% python3 -q
>>> import numpy as np
>>> import numpy.linalg as la
>>> np.set_printoptions(precision=3, suppress=True, linewidth=100, floatmode="fixed")
>>> rnd = lambda a: np.round(a, 3) + 0
>>> mat = np.load("sample3.npy")
>>> mat
array([[6.000, 0.000, 0.000, 0.000, 0.000, 0.000, 0.000, 0.000, 0.000, 5.000],
       [0.000, 6.000, 0.000, 0.000, 0.000, 0.000, 5.000, 5.000, 5.000, 0.000],
       [0.000, 0.000, 6.000, 5.000, 5.000, 5.000, 0.000, 0.000, 0.000, 0.000],
       [0.000, 0.000, 5.000, 6.000, 5.000, 5.000, 0.000, 0.000, 0.000, 0.000],
       [0.000, 0.000, 5.000, 5.000, 6.000, 5.000, 0.000, 0.000, 0.000, 0.000],
       [0.000, 0.000, 5.000, 5.000, 5.000, 6.000, 0.000, 0.000, 0.000, 0.000],
       [0.000, 5.000, 0.000, 0.000, 0.000, 0.000, 6.000, 5.000, 5.000, 0.000],
       [0.000, 5.000, 0.000, 0.000, 0.000, 0.000, 5.000, 6.000, 5.000, 0.000],
       [0.000, 5.000, 0.000, 0.000, 0.000, 0.000, 5.000, 5.000, 6.000, 0.000],
       [5.000, 0.000, 0.000, 0.000, 0.000, 0.000, 0.000, 0.000, 0.000, 6.000]])
>>> # symmetric
>>> vals, vecs = la.eigh(mat)
>>> rnd(vals.sum()), np.trace(mat)
(np.float64(60.0), np.float64(60.0))
>>> rnd(vecs @ np.diag(vals) @ vecs.T)
array([[6.000, 0.000, 0.000, 0.000, 0.000, 0.000, 0.000, 0.000, 0.000, 5.000],
       [0.000, 6.000, 0.000, 0.000, 0.000, 0.000, 5.000, 5.000, 5.000, 0.000],
       [0.000, 0.000, 6.000, 5.000, 5.000, 5.000, 0.000, 0.000, 0.000, 0.000],
       [0.000, 0.000, 5.000, 6.000, 5.000, 5.000, 0.000, 0.000, 0.000, 0.000],
       [0.000, 0.000, 5.000, 5.000, 6.000, 5.000, 0.000, 0.000, 0.000, 0.000],
       [0.000, 0.000, 5.000, 5.000, 5.000, 6.000, 0.000, 0.000, 0.000, 0.000],
       [0.000, 5.000, 0.000, 0.000, 0.000, 0.000, 6.000, 5.000, 5.000, 0.000],
       [0.000, 5.000, 0.000, 0.000, 0.000, 0.000, 5.000, 6.000, 5.000, 0.000],
       [0.000, 5.000, 0.000, 0.000, 0.000, 0.000, 5.000, 5.000, 6.000, 0.000],
       [5.000, 0.000, 0.000, 0.000, 0.000, 0.000, 0.000, 0.000, 0.000, 6.000]])
>>> np.unique(vals.round(6) + 0, return_counts=True)[1]
array([7, 1, 2])
>>> rnd(la.svd(mat, compute_uv=False))
array([21.000, 21.000, 11.000,  1.000,  1.000,  1.000,  1.000,  1.000,  1.000,  1.000])
>>> (vals > 1e-8).sum(), (vals < -1e-8).sum()
(np.int64(10), np.int64(0))
>>> rnd(vecs.T @ vecs)
array([[1.000, 0.000, 0.000, 0.000, 0.000, 0.000, 0.000, 0.000, 0.000, 0.000],
       [0.000, 1.000, 0.000, 0.000, 0.000, 0.000, 0.000, 0.000, 0.000, 0.000],
       [0.000, 0.000, 1.000, 0.000, 0.000, 0.000, 0.000, 0.000, 0.000, 0.000],
       [0.000, 0.000, 0.000, 1.000, 0.000, 0.000, 0.000, 0.000, 0.000, 0.000],
       [0.000, 0.000, 0.000, 0.000, 1.000, 0.000, 0.000, 0.000, 0.000, 0.000],
       [0.000, 0.000, 0.000, 0.000, 0.000, 1.000, 0.000, 0.000, 0.000, 0.000],
       [0.000, 0.000, 0.000, 0.000, 0.000, 0.000, 1.000, 0.000, 0.000, 0.000],
       [0.000, 0.000, 0.000, 0.000, 0.000, 0.000, 0.000, 1.000, 0.000, 0.000],
       [0.000, 0.000, 0.000, 0.000, 0.000, 0.000, 0.000, 0.000, 1.000, 0.000],
       [0.000, 0.000, 0.000, 0.000, 0.000, 0.000, 0.000, 0.000, 0.000, 1.000]])
>>> rnd(vecs.T @ mat @ vecs)
array([[ 1.000,  0.000,  0.000,  0.000,  0.000,  0.000,  0.000,  0.000,  0.000,  0.000],
       [ 0.000,  1.000,  0.000,  0.000,  0.000,  0.000,  0.000,  0.000,  0.000,  0.000],
       [ 0.000,  0.000,  1.000,  0.000,  0.000,  0.000,  0.000,  0.000,  0.000,  0.000],
       [ 0.000,  0.000,  0.000,  1.000,  0.000,  0.000,  0.000,  0.000,  0.000,  0.000],
       [ 0.000,  0.000,  0.000,  0.000,  1.000,  0.000,  0.000,  0.000,  0.000,  0.000],
       [ 0.000,  0.000,  0.000,  0.000,  0.000,  1.000,  0.000,  0.000,  0.000,  0.000],
       [ 0.000,  0.000,  0.000,  0.000,  0.000,  0.000,  1.000,  0.000,  0.000,  0.000],
       [ 0.000,  0.000,  0.000,  0.000,  0.000,  0.000,  0.000, 11.000,  0.000,  0.000],
       [ 0.000,  0.000,  0.000,  0.000,  0.000,  0.000,  0.000,  0.000, 21.000,  0.000],
       [ 0.000,  0.000,  0.000,  0.000,  0.000,  0.000,  0.000,  0.000,  0.000, 21.000]])
>>> rnd(la.eigvalsh(mat + 3 * np.eye(10)))
array([ 4.000,  4.000,  4.000,  4.000,  4.000,  4.000,  4.000, 14.000, 24.000, 24.000])
>>> rnd(vals)
array([ 1.000,  1.000,  1.000,  1.000,  1.000,  1.000,  1.000, 11.000, 21.000, 21.000])
>>> rnd(la.norm(mat, 2) / la.norm(mat))
np.float64(0.661)
>>> L = la.cholesky(mat)
>>> rnd(np.prod(np.diag(L)) ** 2), rnd(la.det(mat))
(np.float64(4851.0), np.float64(4851.0))
>>> rnd(L)
array([[2.449, 0.000, 0.000, 0.000, 0.000, 0.000, 0.000, 0.000, 0.000, 0.000],
       [0.000, 2.449, 0.000, 0.000, 0.000, 0.000, 0.000, 0.000, 0.000, 0.000],
       [0.000, 0.000, 2.449, 0.000, 0.000, 0.000, 0.000, 0.000, 0.000, 0.000],
       [0.000, 0.000, 2.041, 1.354, 0.000, 0.000, 0.000, 0.000, 0.000, 0.000],
       [0.000, 0.000, 2.041, 0.615, 1.206, 0.000, 0.000, 0.000, 0.000, 0.000],
       [0.000, 0.000, 2.041, 0.615, 0.377, 1.146, 0.000, 0.000, 0.000, 0.000],
       [0.000, 2.041, 0.000, 0.000, 0.000, 0.000, 1.354, 0.000, 0.000, 0.000],
       [0.000, 2.041, 0.000, 0.000, 0.000, 0.000, 0.615, 1.206, 0.000, 0.000],
       [0.000, 2.041, 0.000, 0.000, 0.000, 0.000, 0.615, 0.377, 1.146, 0.000],
       [2.041, 0.000, 0.000, 0.000, 0.000, 0.000, 0.000, 0.000, 0.000, 1.354]])
>>> rnd(mat / np.sqrt(np.outer(np.diag(mat), np.diag(mat))))
array([[1.000, 0.000, 0.000, 0.000, 0.000, 0.000, 0.000, 0.000, 0.000, 0.833],
       [0.000, 1.000, 0.000, 0.000, 0.000, 0.000, 0.833, 0.833, 0.833, 0.000],
       [0.000, 0.000, 1.000, 0.833, 0.833, 0.833, 0.000, 0.000, 0.000, 0.000],
       [0.000, 0.000, 0.833, 1.000, 0.833, 0.833, 0.000, 0.000, 0.000, 0.000],
       [0.000, 0.000, 0.833, 0.833, 1.000, 0.833, 0.000, 0.000, 0.000, 0.000],
       [0.000, 0.000, 0.833, 0.833, 0.833, 1.000, 0.000, 0.000, 0.000, 0.000],
       [0.000, 0.833, 0.000, 0.000, 0.000, 0.000, 1.000, 0.833, 0.833, 0.000],
       [0.000, 0.833, 0.000, 0.000, 0.000, 0.000, 0.833, 1.000, 0.833, 0.000],
       [0.000, 0.833, 0.000, 0.000, 0.000, 0.000, 0.833, 0.833, 1.000, 0.000],
       [0.833, 0.000, 0.000, 0.000, 0.000, 0.000, 0.000, 0.000, 0.000, 1.000]])
>>> la.eigvalsh(mat).min() > 0
np.True_
>>> X = np.loadtxt("data.csv", delimiter=",")
>>> X
array([[5.000, 1.000, 0.000, 0.000, 0.000, 0.000, 0.000, 0.000, 0.000, 0.000, 0.000, 0.000],
       [0.000, 5.000, 1.000, 0.000, 0.000, 0.000, 0.000, 0.000, 0.000, 0.000, 0.000, 0.000],
       [0.000, 0.000, 5.000, 1.000, 0.000, 0.000, 0.000, 0.000, 0.000, 0.000, 0.000, 0.000],
       [0.000, 0.000, 0.000, 5.000, 1.000, 0.000, 0.000, 0.000, 0.000, 0.000, 0.000, 0.000],
       [0.000, 0.000, 0.000, 0.000, 5.000, 1.000, 0.000, 0.000, 0.000, 0.000, 0.000, 0.000],
       [0.000, 0.000, 0.000, 0.000, 0.000, 5.000, 1.000, 0.000, 0.000, 0.000, 0.000, 0.000],
       [0.000, 0.000, 0.000, 0.000, 0.000, 0.000, 5.000, 1.000, 0.000, 0.000, 0.000, 0.000],
       [0.000, 0.000, 0.000, 0.000, 0.000, 0.000, 0.000, 5.000, 1.000, 0.000, 0.000, 0.000],
       [0.000, 0.000, 0.000, 0.000, 0.000, 0.000, 0.000, 0.000, 5.000, 1.000, 0.000, 0.000],
       [0.000, 0.000, 0.000, 0.000, 0.000, 0.000, 0.000, 0.000, 0.000, 5.000, 1.000, 0.000],
       [0.000, 0.000, 0.000, 0.000, 0.000, 0.000, 0.000, 0.000, 0.000, 0.000, 5.000, 1.000],
       [0.000, 0.000, 0.000, 0.000, 0.000, 0.000, 0.000, 0.000, 0.000, 0.000, 0.000, 5.000]])
>>> # triangular: eigenvalues sit on the diagonal
>>> x0 = np.array([2, 1, 3, 0, 1, 1, 3, 3, 3, 2, 3, 3])
>>> rhs = X @ x0
>>> rhs
array([11.000,  8.000, 15.000,  1.000,  6.000,  8.000, 18.000, 18.000, 17.000, 13.000, 18.000,
       15.000])
>>> rnd(la.solve(X.T, X[6]))
array([0.000, 0.000, 0.000, 0.000, 0.000, 0.000, 1.000, 0.000, 0.000, 0.000, 0.000, 0.000])
>>> rnd(la.solve(X, rhs + X[:, 1]))
array([2.000, 2.000, 3.000, 0.000, 1.000, 1.000, 3.000, 3.000, 3.000, 2.000, 3.000, 3.000])
